>>> import numpy as np
>>> np.set_printoptions(suppress=True, linewidth=200)
>>> tidy = lambda a: np.round(a, 2) + 0
>>> M = np.load("case13.npy")
>>> print(M)
[[-6 -3  3]
 [-2 -1 -3]
 [-4 -2 -3]
 [-4 -2  1]]
>>> U, s, VT = np.linalg.svd(M)
>>> vecs = VT[:(s > 1e-8).sum()]
>>> rng = np.random.default_rng(62299)
>>> x0 = M[0] + -2 * M[3] + rng.integers(2) * np.eye(3)[1]
>>> print(x0)
[2. 1. 1.]
>>> print(tidy(vecs.T @ vecs))
[[0.8 0.4 0. ]
 [0.4 0.2 0. ]
 [0.  0.  1. ]]
>>> print(np.linalg.matrix_rank(np.vstack([M, x0])))
2
>>> print(np.allclose(vecs.T @ vecs @ x0, x0))
True
>>> print(np.allclose(M[:-1].T @ np.linalg.lstsq(M[:-1].T, M[-1])[0], M[-1]))
True
>>> try:
...     np.linalg.inv(M)
... except np.linalg.LinAlgError as e:
...     print("failed:", e)
... 
failed: Last 2 dimensions of the array must be square
>>> U, s, VT = np.linalg.svd(M)
>>> print(tidy(s))
[9.5  5.26 0.  ]
>>> print(np.argmax(s[:-1] / (s[1:] + 1e-6)) + 1)
2
>>> M2 = U[:, :2] @ np.diag(s[:2]) @ VT[:2]
>>> print(np.linalg.matrix_rank(M, rtol=0.05))
2
>>> print(tidy(np.abs(M - M2).max()))
0.0
>>> print(np.linalg.matrix_rank(M2))
2
>>> print(tidy(np.linalg.norm(M - M2, 2)), tidy(s[2]))
0.0 0.0
>>> print(tidy(M2))
[[-6. -3.  3.]
 [-2. -1. -3.]
 [-4. -2. -3.]
 [-4. -2.  1.]]
>>> r = np.linalg.matrix_rank(M)
>>> print(r)
2
>>> N = np.linalg.svd(M)[2][r:].T
>>> print(tidy(M @ N))
[[0.]
 [0.]
 [0.]
 [0.]]
>>> print(np.linalg.matrix_rank(M.T @ M), np.linalg.matrix_rank(M @ M.T))
2 2
>>> print(np.allclose(M @ N, 0))
True
>>> print(tidy(N[:, 0] / N[np.abs(N[:, 0]).round(6).argmax(), 0]))
[-0.5  1.   0. ]
>>> print(tidy(N @ N.T))
[[ 0.2 -0.4  0. ]
 [-0.4  0.8  0. ]
 [ 0.   0.   0. ]]
>>> data = np.load("out19.npy")
>>> print(data)
[[ 0  4  4  6  2]
 [ 0  0  0  0  0]
 [ 0  2  2  3  1]
 [ 0 -4 -4 -6 -2]
 [ 0  0  0  0  0]]
>>> U, s, VT = np.linalg.svd(data)
>>> print(np.argmax(s[:-1] / (s[1:] + 1e-6)) + 1)
1
>>> M2 = U[:, :1] @ np.diag(s[:1]) @ VT[:1]
>>> print(tidy(np.linalg.norm(data - M2, 2)), tidy(s[1]))
0.0 0.0
>>> print(tidy(M2))
[[ 0.  4.  4.  6.  2.]
 [ 0.  0.  0.  0.  0.]
 [ 0.  2.  2.  3.  1.]
 [ 0. -4. -4. -6. -2.]
 [ 0.  0.  0.  0.  0.]]
>>> print(np.linalg.matrix_rank(M2))
1
>>> print(tidy(np.abs(data - M2).max()))
0.0
>>> W0 = np.loadtxt("w.csv", delimiter=",")
>>> print(W0)
[[-0.87 -0.18  0.24]
 [-0.41 -0.38  0.24]
 [-0.99  0.25  0.2 ]
 [-0.05  0.3  -0.14]
 [ 0.53  0.15 -0.14]
 [-0.51 -0.2   0.16]
 [ 0.79  0.16 -0.2 ]
 [ 0.88 -0.05 -0.14]
 [ 0.49 -0.22  0.04]
 [ 0.13  0.34 -0.18]
 [-0.94 -0.4   0.38]
 [-0.75 -0.48  0.35]
 [-0.44 -0.34  0.22]
 [-0.84  0.09  0.1 ]
 [ 0.84 -0.22 -0.04]
 [-0.28  0.35 -0.14]
 [ 0.98  0.09 -0.29]
 [-0.96 -0.3   0.36]]
>>> hat = W0 @ np.linalg.solve(W0.T @ W0, W0.T)
>>> print(tidy(hat @ W0[:, 2]))
[ 0.24  0.24  0.2  -0.14 -0.14  0.16 -0.2  -0.14  0.04 -0.18  0.38  0.35  0.22  0.1  -0.04 -0.14 -0.29  0.36]
>>> print(tidy(np.linalg.eigvalsh(hat)))
[0. 0. 0. 0. 0. 0. 0. 0. 0. 0. 0. 0. 0. 0. 0. 1. 1. 1.]
>>> print(tidy(np.diag(hat)))
[0.1  0.11 0.67 0.09 0.08 0.08 0.11 0.12 0.16 0.09 0.17 0.19 0.1  0.15 0.21 0.2  0.21 0.17]
>>> print(np.allclose(hat @ hat, hat))
True
>>> x0 = np.array([-1, 1, 0])
>>> target = W0 @ x0
>>> beta, lr = np.zeros(3), 1 / np.linalg.norm(W0, 2) ** 2
>>> for i in range(10):
...     beta -= lr * W0.T @ (W0 @ beta - target)
...     if i % 2 == 0: print(i, round(np.linalg.norm(W0 @ beta - target), 2))
... 
0 1.16
2 0.86
4 0.64
6 0.47
8 0.35
>>> print(tidy(np.linalg.cond(W0)))
21.7
>>> x0 = np.array([1, 2, 0])
>>> target = W0 @ x0
>>> print(tidy(np.linalg.pinv(W0) @ W0))
[[1. 0. 0.]
 [0. 1. 0.]
 [0. 0. 1.]]
>>> print(tidy(np.linalg.solve(W0.T @ W0, W0.T @ target)))
[1. 2. 0.]
>>> target = target + 0.05 * rng.normal(size=18)
>>> print(tidy(target))
[-1.24 -1.12 -0.53  0.51  0.91 -0.93  1.06  0.76  0.07  0.77 -1.78 -1.63 -1.08 -0.69  0.35  0.47  1.22 -1.54]
>>> beta, *_ = np.linalg.lstsq(W0, target)
>>> print([round(float(np.linalg.norm(np.linalg.solve(W0.T @ W0 + lam * np.eye(3), W0.T @ target))), 2) for lam in (0, 1, 10, 100)])
[2.05, 1.44, 0.65, 0.12]
>>> print(tidy(beta))
[ 0.93  1.79 -0.36]
>>> print(tidy(np.linalg.norm(target - W0 @ beta)))
0.18
>>> print(tidy(W0.T @ (target - W0 @ beta)))
[0. 0. 0.]
>>> feats = np.array([[1, -8, -4, -2], [-7, 9, -7, -2], [7, 9, 7, 7], [-7, -4, -7, 5]])
>>> M2 = np.array([[1, 0, 1], [0, 2, 2], [2, 2, 0], [1, 1, 1]])
>>> print(np.einsum("ik,kj->ji", feats, M2))
[[ -9 -23  28 -16]
 [-26   2  39 -17]
 [-17   9  32 -10]]
>>> print(np.linalg.matrix_rank(feats @ M2))
3
>>> print(np.einsum("ik,kj->ij", feats, M2))
[[ -9 -26 -17]
 [-23   2   9]
 [ 28  39  32]
 [-16 -17 -10]]
>>> print(np.einsum("ij,ij->i", feats, feats))
[ 85 183 228 139]
>>> M2 = feats[0, 0] * feats[1:] - np.outer(feats[1:, 0], feats[0])
>>> print(M2)
[[  0 -47 -35 -16]
 [  0  65  35  21]
 [  0 -60 -35  -9]]
>>> print(np.flatnonzero(~M2.round(6).any(axis=1)))
[]
>>> print(np.linalg.matrix_rank(M2), np.linalg.matrix_rank(feats))
3 4
>>> t3 = np.stack([feats, 5 * feats, feats[::-1]])
>>> print(np.linalg.matrix_rank(t3))
[4 4 4]
>>> M2 = np.array([[2, 3, 0], [0, 1, -2]])
>>> Z = np.kron(M2, feats)
>>> print(np.linalg.matrix_rank(Z))
8
>>> K = np.load("x.npy")
>>> print(tidy(K))
[[0.5  0.   0.5  0.  ]
 [0.   1.   0.   0.  ]
 [0.   0.33 0.33 0.33]
 [0.33 0.33 0.   0.33]]
>>> print(tidy(np.linalg.det(K)))
0.11
>>> print(np.allclose(K, K.T))
False
>>> print(tidy(K @ K))
[[0.25 0.17 0.42 0.17]
 [0.   1.   0.   0.  ]
 [0.11 0.56 0.11 0.22]
 [0.28 0.44 0.17 0.11]]
>>> print(tidy(np.linalg.matrix_power(K, 3)))
[[0.18 0.36 0.26 0.19]
 [0.   1.   0.   0.  ]
 [0.13 0.67 0.09 0.11]
 [0.18 0.54 0.19 0.09]]
>>> arr = np.load("m.npy")
>>> print(arr)
[[ 6.01 -0.01 18.01  0.    8.97]
 [ 4.   -6.02 11.98 -5.99  3.  ]
 [ 5.04  2.99 15.03  3.02  8.97]
 [-3.01  9.01 -8.95 -8.99  9.02]]
>>> U, s, VT = np.linalg.svd(arr)
>>> print(tidy(s))
[31.11 17.43  9.61  0.02]
>>> M2 = U[:, :3] @ np.diag(s[:3]) @ VT[:3]
>>> print(tidy(np.linalg.norm(arr - M2) / np.linalg.norm(arr)))
0.0
>>> print(np.linalg.matrix_rank(arr, rtol=0.05))
3
>>> print(np.linalg.cond(arr) > 100)
True
>>> t3 = np.stack([arr, 2 * arr, arr[::-1]])
>>> print(np.linalg.matrix_rank(t3.reshape(3, -1)))
2
>>> print((t3 @ arr.T).shape)
(3, 4, 4)
>>> print(np.linalg.matrix_rank(t3))
[4 4 4]
>>> print(tidy(np.einsum("bij,cij->bc", t3, t3)))
[[1363.93 2727.86  185.16]
 [2727.86 5455.72  370.32]
 [ 185.16  370.32 1363.93]]
>>> E = np.array([[0, 2, 2, 0, 2], [0, 2, 0, 0, 0], [1, 0, 2, 2, 1], [2, 0, 2, 2, 2]])
>>> E[:, 1] = 5 * E[:, 4]
>>> print(E)
[[ 0 10  2  0  2]
 [ 0  0  0  0  0]
 [ 1  5  2  2  1]
 [ 2 10  2  2  2]]
>>> # rank 3
>>> r = np.linalg.matrix_rank(E)
>>> print(r)
3
>>> N = np.linalg.svd(E)[2][r:].T
>>> print(tidy(E @ N))
[[0. 0.]
 [0. 0.]
 [0. 0.]
 [0. 0.]]
>>> print([int(np.linalg.matrix_rank(E[:i])) for i in range(1, len(E) + 1)])
[1, 1, 2, 3]
>>> print(N.shape)
(5, 2)
>>> print([int(np.linalg.matrix_rank(np.delete(E, i, axis=0))) for i in range(4)])
[2, 3, 2, 2]
>>> print([int(np.linalg.matrix_rank(E[:, :j + 1])) for j in range(5)])
[1, 2, 3, 3, 3]
>>> print(tidy(np.linalg.norm(E, axis=1)))
[10.39  0.    5.92 10.77]
>>> print(tidy(np.linalg.norm(E, axis=0)))
[ 2.24 15.    3.46  2.83  3.  ]
>>> print(tidy(np.linalg.norm(E) ** 2 / np.linalg.norm(E, 2) ** 2))
1.03
>>> print(tidy(np.linalg.norm(E, 2)))
15.88
>>> print(tidy(np.linalg.norm(E[3] - E[1])))
10.77
>>> gram = E.T @ E
>>> print((E @ E.T).shape)
(4, 4)
>>> print(np.diag(gram))
[  5 225  12   8   9]
>>> print(np.linalg.matrix_rank(gram))
3
>>> print(tidy(np.linalg.eigvalsh(gram)[::-1]))
[252.18   5.98   0.84   0.     0.  ]
>>> t3 = np.stack([E, 4 * E, E[::-1]])
>>> print((t3 @ E.T).shape)
(3, 4, 4)
>>> print(np.linalg.matrix_rank(t3.reshape(3, -1)))
2
>>> print(np.abs(np.diag(np.linalg.qr(E)[1])) > 1e-9)
[ True  True  True False]
>>> print(np.allclose(E[:-1].T @ np.linalg.lstsq(E[:-1].T, E[-1])[0], E[-1]))
False
>>> print(tidy(np.trace(np.linalg.pinv(E) @ E)))
3.0
>>> print(np.linalg.lstsq(E[:-1].T, E[-1])[2])
2
>>> print(tidy(E @ np.linalg.pinv(E) @ E))
[[ 0. 10.  2.  0.  2.]
 [ 0.  0.  0.  0.  0.]
 [ 1.  5.  2.  2.  1.]
 [ 2. 10.  2.  2.  2.]]
